>>> import numpy as np
>>> np.set_printoptions(precision=3, suppress=True, linewidth=140)
>>> def rd(a):
...     return np.round(a, 3) + 0
... 
>>> X = np.load("arr.npy")
>>> X
array([[2, 1, 5, 3, 3],
       [5, 1, 0, 1, 3],
       [0, 0, 0, 2, 4],
       [5, 5, 5, 4, 4],
       [0, 4, 5, 5, 4],
       [0, 0, 4, 2, 1],
       [5, 2, 1, 1, 4],
       [1, 1, 5, 4, 4],
       [2, 1, 5, 3, 3],
       [4, 1, 5, 2, 0],
       [4, 5, 1, 1, 0]])
>>> x = np.array([1, 2, -2, -2, 1])
>>> target = X @ x
>>> rd(np.linalg.lstsq(X, target)[0])
array([ 1.,  2., -2., -2.,  1.])
>>> print(rd(np.linalg.solve(X.T @ X, X.T @ target)))
[ 1.  2. -2. -2.  1.]
>>> rng = np.random.default_rng(1110)
>>> target = target + 0.05 * rng.normal(size=11)
>>> rd(target)
array([ -8.933,   8.045,  -0.012,   1.005,  -7.998, -10.945,   8.989, -10.948,  -8.978,  -8.005,  10.036])
>>> c, *_ = np.linalg.lstsq(X, target)
>>> rd(X.T @ (target - X @ c))
array([0., 0., 0., 0., 0.])
>>> c.round()
array([ 1.,  2., -2., -2.,  1.])
>>> [round(float(np.linalg.norm(np.linalg.solve(X.T @ X + lam * np.eye(5), X.T @ target))), 2) for lam in (0, 1, 10, 100)]
[3.73, 3.39, 2.86, 1.31]
>>> z = X[:, 0] > np.median(X[:, 0])
>>> u = X[z].mean(axis=0) - X[~z].mean(axis=0)
>>> z.astype(int)
array([0, 1, 0, 1, 0, 0, 1, 0, 0, 1, 1])
>>> ((X - X.mean(axis=0)) @ u > 0).astype(int)
array([0, 1, 0, 1, 0, 0, 1, 0, 0, 1, 1])
>>> (((X - X.mean(axis=0)) @ u > 0) == z).mean()
np.float64(1.0)
>>> Y = np.array([[1, 4, 1], [1, 2, 0], [4, 3, 2], [4, 4, 5], [1, 0, 4]])
>>> np.einsum("ij->j", X)
array([28, 21, 36, 28, 30])
>>> print(np.einsum("ik,kj->ij", X, Y))
[[38 37 39]
 [13 26 22]
 [12  8 26]
 [50 61 51]
 [48 43 51]
 [25 20 22]
 [19 31 28]
 [42 37 47]
 [38 37 39]
 [33 41 24]
 [17 33 11]]
>>> np.einsum("ij,ij->i", X, X)
array([ 48,  36,  20, 107,  82,  21,  47,  59,  48,  46,  43])
>>> print(Y.T @ X.T)
[[38 13 12 50 48 25 19 42 38 33 17]
 [37 26  8 61 43 20 31 37 37 41 33]
 [39 22 26 51 51 22 28 47 39 24 11]]
>>> X @ Y
array([[38, 37, 39],
       [13, 26, 22],
       [12,  8, 26],
       [50, 61, 51],
       [48, 43, 51],
       [25, 20, 22],
       [19, 31, 28],
       [42, 37, 47],
       [38, 37, 39],
       [33, 41, 24],
       [17, 33, 11]])
>>> np.vstack([X, Y.T]).shape
(14, 5)
>>> np.linalg.matrix_rank(X @ Y)
np.int64(3)
>>> feats = np.loadtxt("out6.csv", delimiter=",")
>>> print(rd(feats))
[[ 4.42  -2.831 -2.898  4.461 -3.884 -2.16   4.078  2.106 -1.026 -1.509]
 [ 5.882 -2.875 -3.12   2.3   -3.923 -0.427  3.701  2.095  2.779 -0.848]
 [-0.863  1.701  1.514 -5.557  2.363  3.576 -3.021 -1.323  5.543  1.79 ]
 [-5.014  1.41   1.801  2.286  1.89  -2.495 -1.139 -0.96  -7.21  -0.632]
 [-4.506  1.048  1.437  2.949  1.392 -2.844 -0.599 -0.689 -7.5   -0.853]
 [ 2.925 -2.44  -2.386  5.266 -3.362 -2.987  3.797  1.844 -3.318 -1.737]
 [ 5.65  -1.951 -2.327 -1.101 -2.635  1.819  1.984  1.369  6.444  0.241]
 [-3.531  0.434  0.807  3.889  0.551 -3.291  0.28  -0.233 -7.676 -1.172]
 [ 4.693 -1.177 -1.567 -2.724 -1.569  2.728  0.789  0.785  7.414  0.778]
 [-6.072  2.618  2.932 -0.945  3.56  -0.522 -3.142 -1.885 -4.499  0.419]
 [-5.965  2.328  2.679  0.069  3.156 -1.183 -2.614 -1.658 -5.556  0.094]
 [ 3.695 -0.532 -0.909 -3.753 -0.685  3.231 -0.142  0.305  7.672  1.126]
 [ 5.734 -2.037 -2.409 -0.883 -2.754  1.688  2.124  1.435  6.273  0.17 ]
 [ 3.631 -2.645 -2.644  4.969 -3.637 -2.652  3.97   1.984 -2.33  -1.656]
 [ 0.218  1.247  1.002 -5.436  1.745  3.701 -2.484 -0.997  6.398  1.73 ]
 [-3.858  2.704  2.722 -4.845  3.716  2.526 -4.011 -2.024  1.98   1.621]
 [-3.537  0.438  0.811  3.884  0.556 -3.289  0.275 -0.235 -7.676 -1.17 ]
 [-5.297  1.633  2.02   1.83   2.197 -2.242 -1.481 -1.128 -6.95  -0.481]
 [-3.894  0.654  1.034  3.577  0.851 -3.151 -0.029 -0.395 -7.655 -1.066]
 [ 5.745 -2.918 -3.138  2.693 -3.984 -0.717  3.826  2.133  2.206 -0.971]
 [-4.567  2.858  2.939 -4.339  3.92   2.05  -4.085 -2.124  0.752  1.473]
 [-4.244  2.794  2.845 -4.594  3.836  2.283 -4.064 -2.083  1.34   1.548]
 [ 5.326 -2.947 -3.108  3.481 -4.031 -1.328  4.015  2.169  0.922 -1.214]
 [ 0.96   0.91   0.63  -5.253  1.287  3.719 -2.068 -0.753  6.87   1.657]
 [ 0.047 -1.363 -1.131  5.482 -1.902 -3.681  2.624  1.08  -6.207 -1.75 ]
 [ 2.225  0.287 -0.046 -4.738  0.436  3.614 -1.262 -0.298  7.445  1.468]
 [-0.469 -1.135 -0.878  5.383 -1.593 -3.713  2.347  0.916 -6.568 -1.709]
 [ 1.92  -2.103 -1.98   5.501 -2.907 -3.337  3.463  1.608 -4.509 -1.793]
 [ 0.561  1.094  0.831 -5.362  1.537  3.716 -2.296 -0.886  6.628  1.7  ]
 [-2.959  0.107  0.464  4.307  0.103 -3.464  0.732  0.009 -7.628 -1.317]
 [ 5.907 -2.864 -3.114  2.214 -3.907 -0.364  3.671  2.086  2.899 -0.821]
 [ 5.099 -2.933 -3.068  3.789 -4.015 -1.579  4.06   2.166  0.362 -1.308]
 [ 3.812 -2.692 -2.706  4.871 -3.7   -2.552  4.004  2.016 -2.053 -1.628]
 [ 0.376  1.177  0.924 -5.404  1.65   3.71  -2.398 -0.946  6.507  1.717]
 [-6.054  2.512  2.842 -0.541  3.412 -0.79  -2.942 -1.801 -4.942  0.29 ]
 [-6.053  2.508  2.839 -0.529  3.407 -0.798 -2.936 -1.798 -4.955  0.286]
 [-5.929  2.852  3.107 -2.13   3.89   0.303 -3.641 -2.075 -3.016  0.795]
 [-0.706 -1.028 -0.759  5.325 -1.447 -3.719  2.215  0.838 -6.719 -1.685]
 [ 2.53   0.126 -0.217 -4.572  0.217  3.56  -1.048 -0.181  7.536  1.41 ]
 [ 0.117 -1.393 -1.164  5.493 -1.943 -3.675  2.659  1.101 -6.154 -1.755]
 [-6.03   2.448  2.786 -0.319  3.324 -0.935 -2.826 -1.751 -5.173  0.219]
 [ 5.433 -2.948 -3.123  3.314 -4.031 -1.195  3.983  2.167  1.211 -1.163]]
>>> rd(np.linalg.norm(feats, 1)), rd(np.linalg.norm(feats, np.inf))
(np.float64(208.505), np.float64(30.12))
>>> rd(np.linalg.norm(feats, "nuc"))
np.float64(91.637)
>>> rd(feats[19] @ feats[39])
np.float64(34.212)
>>> rd(np.linalg.norm(feats, axis=0))
array([27.459, 13.273, 14.13 , 25.689, 18.156, 17.313, 18.464,  9.773, 35.716,  8.292])
>>> rd(np.linalg.norm(feats, 2))
np.float64(46.628)
>>> def softmax(z):
...     e = np.exp(z - z.max(axis=-1, keepdims=True))
...     return e / e.sum(axis=-1, keepdims=True)
... 
>>> print(rd(softmax(feats[39] + -2)))
[0.004 0.001 0.001 0.926 0.001 0.    0.054 0.011 0.    0.001]
>>> rd(softmax(feats[39]))
array([0.004, 0.001, 0.001, 0.926, 0.001, 0.   , 0.054, 0.011, 0.   , 0.001])
>>> att = feats @ feats.T / np.sqrt(10)
>>> softmax(att).round(6).argmax(axis=1)
array([ 0,  1,  2,  3,  4,  5,  6,  7,  8,  9, 10, 11, 12, 13, 14, 15, 16, 17, 18, 19, 20, 21, 22, 23, 24, 25, 26, 27, 28, 29, 30, 31, 32,
       33, 34, 35, 36, 37, 38, 39, 40, 41])
>>> rk = np.linalg.matrix_rank(feats)
>>> rk
np.int64(2)
>>> null = np.linalg.svd(feats)[2][rk:].T
>>> [int(np.linalg.matrix_rank(feats[:, :j + 1])) for j in range(10)]
[1, 2, 2, 2, 2, 2, 2, 2, 2, 2]
>>> null.shape
(10, 8)
>>> np.linalg.matrix_rank(feats.T @ feats), np.linalg.matrix_rank(feats @ feats.T)
(np.int64(2), np.int64(2))
>>> [int(np.linalg.matrix_rank(np.delete(feats, i, axis=0))) for i in range(42)]
[2, 2, 2, 2, 2, 2, 2, 2, 2, 2, 2, 2, 2, 2, 2, 2, 2, 2, 2, 2, 2, 2, 2, 2, 2, 2, 2, 2, 2, 2, 2, 2, 2, 2, 2, 2, 2, 2, 2, 2, 2, 2]
>>> Z = feats[[29, 32]].astype(float)
>>> for _ in range(4):
...     z = np.linalg.norm(feats[:, None] - Z, axis=-1).argmin(axis=1)
...     Z = np.array([feats[z == j].mean(axis=0) for j in range(2)])
... 
>>> z
array([1, 1, 1, 0, 0, 1, 1, 0, 1, 0, 0, 1, 1, 1, 1, 0, 0, 0, 0, 1, 0, 0, 1, 1, 0, 1, 0, 1, 1, 0, 1, 1, 1, 1, 0, 0, 0, 0, 1, 0, 0, 1])
>>> print(rd(Z[1] - Z[0]))
[ 7.375 -2.555 -3.046 -1.399 -3.452  2.348  2.607  1.794  8.368  0.303]
>>> K = np.load("run10.npy")
>>> K
array([[ 0,  3,  0,  0,  2,  2,  0, -3],
       [ 3, -1, -2,  1, -1,  1,  2,  0],
       [ 2,  1,  2,  2, -2, -2,  2, -2],
       [-2,  0,  0, -3,  2,  3,  0, -1],
       [-1, -1,  0,  2, -3, -3,  1, -3],
       [-1,  3, -1, -2,  1, -2,  1, -2],
       [ 0, -2,  3, -3, -3, -2,  0, -3],
       [ 1, -3, -2, -2, -2, -3,  3,  1]])
>>> z = rng.permutation(8)
>>> print(z)
[6 5 0 4 1 3 7 2]
>>> Y = K[z][:, z]
>>> rd(np.linalg.det(Y)), rd(np.linalg.det(K[z]))
(np.float64(14280.0), np.float64(14280.0))
>>> rd(np.sort(np.abs(np.linalg.eigvals(Y))))
array([1.197, 1.197, 3.926, 3.926, 4.466, 4.466, 5.695, 5.695])
>>> np.trace(Y)
np.int64(-6)
>>> np.allclose(Y, K)
False
>>> T = np.stack([K, -3 * K, K[::-1]])
>>> T.shape
(3, 8, 8)
>>> np.linalg.matrix_rank(T.reshape(3, -1))
np.int64(2)
>>> T.sum(axis=0)
array([[ 1, -9, -2, -2, -6, -7,  3,  7],
       [-6,  0,  7, -5, -1, -4, -4, -3],
       [-5,  1, -5, -6,  5,  2, -3,  2],
       [ 3, -1,  0,  8, -7, -9,  1, -1],
       [ 0,  2,  0, -7,  8,  9, -2,  5],
       [ 4, -5,  4,  6, -4,  2,  0,  2],
       [ 3,  3, -8,  7,  5,  5,  2,  6],
       [-2,  9,  4,  4,  6,  8, -6, -5]])
>>> print(rd(np.linalg.norm(T, axis=(1, 2))))
[15.716 47.149 15.716]
>>> Q, V = np.linalg.qr(K[:, :3])[0], np.linalg.qr(K[:, 3:])[0]
>>> sig = np.linalg.svd(Q.T @ V, compute_uv=False)
>>> print(rd(np.degrees(np.arccos(sig.clip(0, 1)))))
[ 6.493 27.495 56.326]
>>> x = np.array([3, 0, 3, 2, 1, 3, 2, 0])
>>> target = K @ x
>>> target
array([  8,  11,  12,  -1,  -9, -13,  -6, -12])
>>> rd(np.linalg.solve(K, 3 * target))
array([9., 0., 9., 6., 3., 9., 6., 0.])
>>> rd(np.linalg.solve(K, target + K[:, 7]))
array([3., 0., 3., 2., 1., 3., 2., 1.])
>>> W0 = np.loadtxt("mat.csv", delimiter=",")
>>> W0
array([[  1. ,   0.2,   0.8,   0.4,   0.1,  -0.7,   0.5,  -1.3,  -1.6],
       [ -0.9,  -1.2,   0.9,  -0.6,  -1.9,   0.8,   1.7,   0.5,   0.6],
       [  0.6,   0.3,   0.4,  -0.4,   1. ,  -1.3,   0. ,  -0.1,  -0.3],
       [  4. ,  18. ,   8. ,   5. ,   8. ,  12. , -20. ,  -5. ,   6. ],
       [  0.1,  -1.3,   0.6,   0.5,  -1.1,  -1.7,   0.6,  -1.3,   0.8],
       [  1.9,   0.5,  -1.6,   0.9,  -0.1,  -1.5,   0.9,  -1.1,   0.4],
       [  1.1,   0.6,   0.3,  -0.6,   0.4,   0.6,   1. ,  -0.6,   0.2],
       [ -0.7,  -1.7,   0.9,   0.1,   0.9,  -0.1,   1.2,  -1.8,   0.4],
       [  0.4,   1.2,   1.2,   0.1,   0.5,   0.4,  -2.3,   0.1,  -3.2],
       [  0.7,  -0.5,  -1.8,   0.5,   1.5,   0.2,  -1.7,  -0.2,   2.4],
       [ -1.1,  -0.8,   0.6,  -0.4,   1.6,  -0.5,   0. ,  -1.1,  -0.4],
       [ -1.6,  -1.1,  -0.2,  -0.1,  -0.5,   0. ,   0.9,   0.1,  -1.5],
       [  2.4,   0.8,   0.2,   0.5,  -0.8,  -1.7,   0.1,  -0.4,   1.7],
       [  0.4,   0.7,  -1.8,   0. ,  -0.2,  -0.5,   1.4,   0.4,   0. ],
       [  0.2,  -1.1,   0. ,  -1.6,   1.1,  -0.9,   0.3,  -1.4,  -0.5],
       [ -0.6,   0.2,  -1.1,   1.5,   0.9,  -0.3,   0.5,   0.9,   0.4]])
>>> # row 3 is much longer than the rest
>>> Y = W0 / np.sqrt((W0 ** 2).mean(axis=1, keepdims=True))
>>> np.linalg.matrix_rank(Y) == np.linalg.matrix_rank(W0)
np.True_
>>> rd(np.linalg.norm(Y, axis=1))
array([3., 3., 3., 3., 3., 3., 3., 3., 3., 3., 3., 3., 3., 3., 3., 3.])
>>> rd(Y[0])
array([ 1.147,  0.229,  0.918,  0.459,  0.115, -0.803,  0.574, -1.491, -1.835])
>>> Y = W0 / np.linalg.norm(W0, axis=1, keepdims=True)
>>> C2 = Y @ Y.T
>>> (C2 - 2 * np.eye(16)).round(6).argmax(axis=1)
array([ 2, 11, 14,  8,  7, 12,  0, 10,  3, 15,  7,  1,  5,  5, 10, 13])
>>> print(rd(np.linalg.norm(Y, axis=1)))
[1. 1. 1. 1. 1. 1. 1. 1. 1. 1. 1. 1. 1. 1. 1. 1.]
>>> rd(C2[12])
array([ 0.197, -0.172,  0.364,  0.095,  0.48 ,  0.717,  0.307, -0.161, -0.288,  0.255, -0.432, -0.71 ,  1.   ,  0.235, -0.078, -0.066])
>>> print(np.argwhere(np.triu(np.abs(C2) > 0.95, 1)))
[]
